In [1]: import numpy as np

In [2]: np.set_printoptions(suppress=True, linewidth=160)

In [3]: X = np.loadtxt("mat.csv", delimiter=",")

In [4]: print(X)
[[  0.2  -0.3  -2.4  -0.1  -0.9  -0.7  -0.3  -1.9   0.3  -0.1   0.4]
 [  0.5   1.   -0.1   1.1   0.5   0.4   0.5   1.9   0.2  -1.    0.4]
 [ -0.5  -0.5  -0.3   0.1  -1.2   0.2   0.4   0.   -2.1   0.5   0.1]
 [ -1.7  -0.7   0.5  -1.5  -0.6   0.2   0.9   0.8   0.2  -0.7  -3.1]
 [ -0.4   0.9   0.2  -1.1  -0.6   2.4  -0.6  -0.7   0.   -1.8   1.5]
 [  1.5   0.2  -0.4   0.    0.4  -0.5   0.   -0.2   1.1  -0.7  -1.1]
 [  0.8   0.6   0.7   0.7  -0.2   0.3   0.2   1.4  -0.6  -0.3  -0.7]
 [  1.8  -0.3  -0.9   2.1   0.2  -0.9   0.2  -0.8   0.2   2.   -0.2]
 [ -0.1  -0.2  -2.3   0.6  -1.4  -0.3   0.7  -0.3  -0.5  -0.4  -0.1]
 [  0.2   0.   -1.    1.8  -0.9  -0.6   1.2   0.4  -0.4   1.    1.4]
 [ -0.2  -1.1   0.9   0.4  -1.1  -0.9  -0.7   1.4   1.4  -0.5  -0.2]
 [  0.6  -0.7  -0.7  -1.5  -2.6  -0.8   1.3   1.9   2.8   0.8  -0.9]
 [ -0.8   1.   -0.2  -0.1  -1.2  -0.2   0.    0.5  -0.6  -2.3   0.4]
 [ -0.4  -0.6   0.    0.1   1.3  -0.9  -1.1   0.4  -1.1   1.3   0.6]
 [  0.    0.2  -0.3   1.2   0.8   0.9  -1.4  -0.9  -0.7   0.    1.1]
 [-34.  -30.  -10.   -8.  -18.  -12.  -38.   20.  -36.   16.  -12. ]
 [  0.1  -0.6   0.7  -0.9   0.8   0.5  -0.8  -0.3  -0.8  -0.1   0.4]
 [ -1.2  -0.7   1.3  -0.4   1.4  -0.1  -0.8  -1.5  -0.7   0.3   0. ]
 [  1.    0.   -0.5  -0.4   0.   -1.1   0.2   0.8  -1.1  -0.1  -0.9]
 [ -0.8   0.8  -0.3   0.6  -0.7   1.3  -0.1   0.   -0.8  -0.3  -0.5]
 [  1.2   1.4  -1.5   1.   -0.8  -1.    0.1  -0.3   0.3  -1.1   1.3]
 [ -1.   -1.2  -0.8   0.9  -0.2   1.6   0.3   0.7   0.7  -0.1   2.1]
 [  0.6   1.3   1.6   0.8   1.9  -1.2  -0.7  -0.7  -0.2   0.3  -1.1]
 [ -0.8   0.5   0.7  -1.5   0.7   1.    0.7  -1.8   0.6  -0.2   0.3]
 [ -2.1   0.3   1.7   0.4  -0.3   2.6   1.4  -0.2  -0.1  -1.6  -1.1]
 [  3.3  -0.7   0.8   1.3   0.    0.5   0.5  -1.2  -0.4   0.7   0.4]
 [  2.    0.2   0.4   1.4   0.   -0.1   1.   -0.2  -0.4  -1.4  -0.4]
 [ -0.6  -0.5  -0.9   0.8  -1.1  -1.   -1.   -0.2  -1.1  -0.1   0.6]
 [ -0.9  -0.1  -0.3   1.    0.7  -0.2   0.5   0.5   1.2   1.    0.1]
 [ -2.8  -0.8   0.6   0.7  -0.4  -1.    0.1   0.1   1.2   0.9   0. ]
 [ -0.8  -0.3   0.    1.1   0.6   0.4  -1.8  -1.   -1.5   0.9   0.7]
 [  0.6  -0.7  -1.5   0.5  -0.8  -1.2  -1.   -0.5  -0.2  -0.7   0. ]
 [  1.1  -2.1   1.6   2.4   0.3   1.7  -0.6  -0.7  -1.5  -0.5   1.2]
 [ -0.4   0.3   0.7   2.2   0.9  -1.   -1.   -0.2   0.4   0.2   0.6]
 [ -1.8   1.1   1.8  -2.9  -0.4  -0.7   0.3  -1.2  -0.3  -0.7   0.2]
 [ -0.2   0.1   1.3   0.   -0.9   0.8   0.3   0.4  -0.8   1.2  -1.8]
 [  1.2  -0.3  -0.6  -0.3  -0.9  -0.5  -0.7   0.7  -0.8  -1.3   0.3]
 [ -1.8  -0.5   0.4  -1.   -1.4   0.3  -1.    1.9   0.5  -1.    1. ]
 [  0.8   2.    0.6   2.    0.   -1.2   1.5   1.1   1.7   0.1   1.4]
 [  0.1  -0.2  -2.5   1.2   0.4   1.4  -0.8   1.1  -0.1  -0.3   1.3]
 [ -0.5   0.1   0.5  -1.   -0.9  -1.   -0.5   0.6   1.   -1.1  -0.4]
 [ -0.2   0.5   1.4  -0.1  -0.4  -0.2  -2.8   1.9   2.1   2.1   0.6]]

In [5]: dist = np.linalg.norm(X[:, None] - X[None], axis=-1)

In [6]: print(dist[:5, :5].round(2))
[[0.   5.25 4.02 6.03 5.  ]
 [5.25 0.   4.3  5.46 4.56]
 [4.02 4.3  0.   4.79 4.69]
 [6.03 5.46 4.79 0.   6.02]
 [5.   4.56 4.69 6.02 0.  ]]

In [7]: print(np.flatnonzero(dist[27] < dist.mean() / 2))
[ 0  2  6  8  9 10 12 13 14 16 18 19 20 27 28 29 30 31 33 36 39 40]

In [8]: print((dist + 1e9 * np.eye(42)).round(6).argmin(axis=1))
[31  6 27 35 23 18  1  9  0  8 40 10 36 30 30 27 17 16 36  2 31 39 33 16 19 26  6 31 29 28 14 27 14 28 23  6 31 40  1 21 10 10]

In [9]: print(dist[27].round(6).argsort(kind="stable")[:4])
[27 31  2  8]
